% ipython --no-banner

In [1]: import numpy as np

In [2]: import numpy.linalg as la

In [3]: np.set_printoptions(suppress=True, linewidth=200)

In [4]: rnd = lambda a: np.round(a, 3) + 0

In [5]: M = np.load("m.npy")

In [6]: M
Out[6]: 
array([[ -1.885, -11.525,  -3.877, -16.412,   1.998],
       [  4.661,  -6.549, -31.57 , -15.273,  -2.648],
       [ -0.236,   8.346,  22.697, -28.567,  -4.867],
       [ 20.297,  32.141,  11.912, -22.754, -10.003],
       [ -1.164,   2.493,  -8.508, -19.879, -17.058],
       [  0.307,  -8.055,  14.579, -38.467,  -5.064],
       [ 17.786,  32.469,  16.744, -12.945, -10.495],
       [  2.979, -13.622, -27.088,  -0.008, -19.007],
       [ 13.186, -23.267,  -7.967,  27.711, -19.507],
       [ -6.726,   6.732, -16.471,  -2.875,  13.349],
       [-16.493,   6.081,   2.705,  -8.057, -19.388],
       [ 11.416,  14.155,   0.331,   4.507, -23.432],
       [ -7.307, -31.381,  21.841,  -5.712,   5.538],
       [ 13.202, -23.035,  19.748,  20.371, -25.754],
       [-35.53 ,  -5.998,   1.094,   7.244,  -6.075],
       [  4.869,  -9.238,  -4.938,  27.972,   5.065],
       [  0.996,  22.059,   3.32 ,   9.128,  28.374],
       [ 13.555, -22.994, -12.054,  11.388,   6.633],
       [ 21.423, -16.93 ,   0.35 ,  33.091,  -7.243],
       [-11.395,  -9.824,  -2.076,  -2.009, -10.471],
       [ 21.639,   4.283,  11.817,  20.789,  -7.956],
       [ -4.484, -61.324,  22.298,   3.969,   0.38 ],
       [ -7.302, -23.243, -12.881, -22.14 ,   1.299],
       [ 15.559,   1.182,  10.597,   3.277,   5.233],
       [ -0.183, -16.331, -27.802,   2.133,  26.597],
       [ 26.212, -18.32 , -11.169,  -6.957, -13.98 ],
       [ 23.158,  -3.306,   8.392,  12.466,  23.17 ],
       [ 15.183,   5.479, -18.18 ,  11.044,  18.485],
       [ 10.314,  -3.894,  25.049, -10.28 , -11.994],
       [-12.087,  -7.722,   7.161,  -8.893, -15.243],
       [ -0.15 ,  -9.323,   8.103, -14.117,  -6.348],
       [ 17.096,   9.853,  10.736,  32.74 ,   3.951],
       [  6.702, -31.738,  28.753,   0.062, -12.17 ],
       [ -3.458, -10.785,  19.801,  22.191,  -9.972],
       [  0.163,  -6.643,  15.863, -22.625,  38.436],
       [  7.757,  17.126,  -0.817,  -1.754,  -0.209],
       [  2.063,  -3.934,  10.013,  35.113,   4.852],
       [ -6.41 ,   6.274, -10.09 ,  17.67 ,  -3.88 ],
       [ 10.654,   5.839, -25.367, -11.129,   6.612],
       [ -2.323,   2.39 , -34.533,  17.142, -51.728],
       [-12.133,  26.981,   3.391,  -4.418,  -7.399],
       [  7.722, -20.757,   9.915,  -4.185, -21.093],
       [ 17.304, -28.469, -14.138, -30.866,  -4.856],
       [ 13.807, -22.772, -19.031,  25.717,  -0.339],
       [ 15.509,  15.474,  15.867, -23.109,  -0.395],
       [  5.693,   0.288,  12.912,  21.807,  -5.591]])

In [7]: out = np.c_[M[:, :3] @ np.array([[4, 2, 3], [4, 4, 1], [1, 1, 1]]), np.array([1, 2, 0, 2, 0, 0, 1, 0, 0, 2, 1, 2, 0, 1, 1, 1, 0, 2, 1, 2, 0, 1, 2, 2, 1, 2, 0, 0, 0, 0, 2, 0, 1, 0, 0, 1, 1, 2, 2, 0, 2, 2, 0, 2, 1, 0])]

In [8]: rnd(out)
Out[8]: 
array([[ -57.517,  -53.747,  -21.057,    1.   ],
       [ -39.122,  -48.444,  -24.136,    2.   ],
       [  55.137,   55.609,   30.335,    0.   ],
       [ 221.664,  181.07 ,  104.944,    2.   ],
       [  -3.192,   -0.864,   -9.507,    0.   ],
       [ -16.413,  -17.027,    7.445,    0.   ],
       [ 217.764,  182.192,  102.571,    1.   ],
       [ -69.66 ,  -75.618,  -31.773,    0.   ],
       [ -48.291,  -74.663,    8.324,    0.   ],
       [ -16.447,   -2.995,  -29.917,    2.   ],
       [ -38.943,   -5.957,  -40.693,    1.   ],
       [ 102.615,   79.783,   48.734,    2.   ],
       [-132.911, -118.297,  -31.461,    0.   ],
       [ -19.584,  -45.988,   36.319,    1.   ],
       [-165.018,  -93.958, -111.494,    1.   ],
       [ -22.414,  -32.152,    0.431,    1.   ],
       [  95.54 ,   93.548,   28.367,    0.   ],
       [ -49.81 ,  -76.92 ,    5.617,    2.   ],
       [  18.322,  -24.524,   47.689,    1.   ],
       [ -86.952,  -64.162,  -46.085,    2.   ],
       [ 115.505,   72.227,   81.017,    0.   ],
       [-240.934, -231.966,  -52.478,    1.   ],
       [-135.061, -120.457,  -58.03 ,    2.   ],
       [  77.561,   46.443,   58.456,    2.   ],
       [ -93.858,  -93.492,  -44.682,    1.   ],
       [  20.399,  -32.025,   49.147,    2.   ],
       [  87.8  ,   41.484,   74.56 ,    0.   ],
       [  64.468,   34.102,   32.848,    0.   ],
       [  50.729,   30.101,   52.097,    0.   ],
       [ -72.075,  -47.901,  -36.822,    0.   ],
       [ -29.789,  -29.489,   -1.67 ,    2.   ],
       [ 118.532,   84.34 ,   71.877,    0.   ],
       [ -71.391,  -84.795,   17.121,    1.   ],
       [ -37.171,  -30.255,   -1.358,    0.   ],
       [ -10.057,  -10.383,    9.709,    0.   ],
       [  98.715,   83.201,   39.58 ,    1.   ],
       [   2.529,   -1.597,   12.268,    1.   ],
       [ -10.634,    2.186,  -23.046,    2.   ],
       [  40.605,   19.297,   12.434,    2.   ],
       [ -34.265,  -29.619,  -39.112,    0.   ],
       [  62.783,   87.049,   -6.027,    2.   ],
       [ -42.225,  -57.669,   12.324,    2.   ],
       [ -58.798,  -93.406,    9.305,    0.   ],
       [ -54.891,  -82.505,   -0.382,    2.   ],
       [ 139.799,  108.781,   77.868,    1.   ],
       [  36.836,   25.45 ,   30.279,    0.   ]])

In [9]: rnd(la.norm(la.qr(M)[0].T @ out, axis=0) ** 2 / ((out ** 2).sum(axis=0) + 1e-12))
Out[9]: array([1.   , 1.   , 1.   , 0.148])
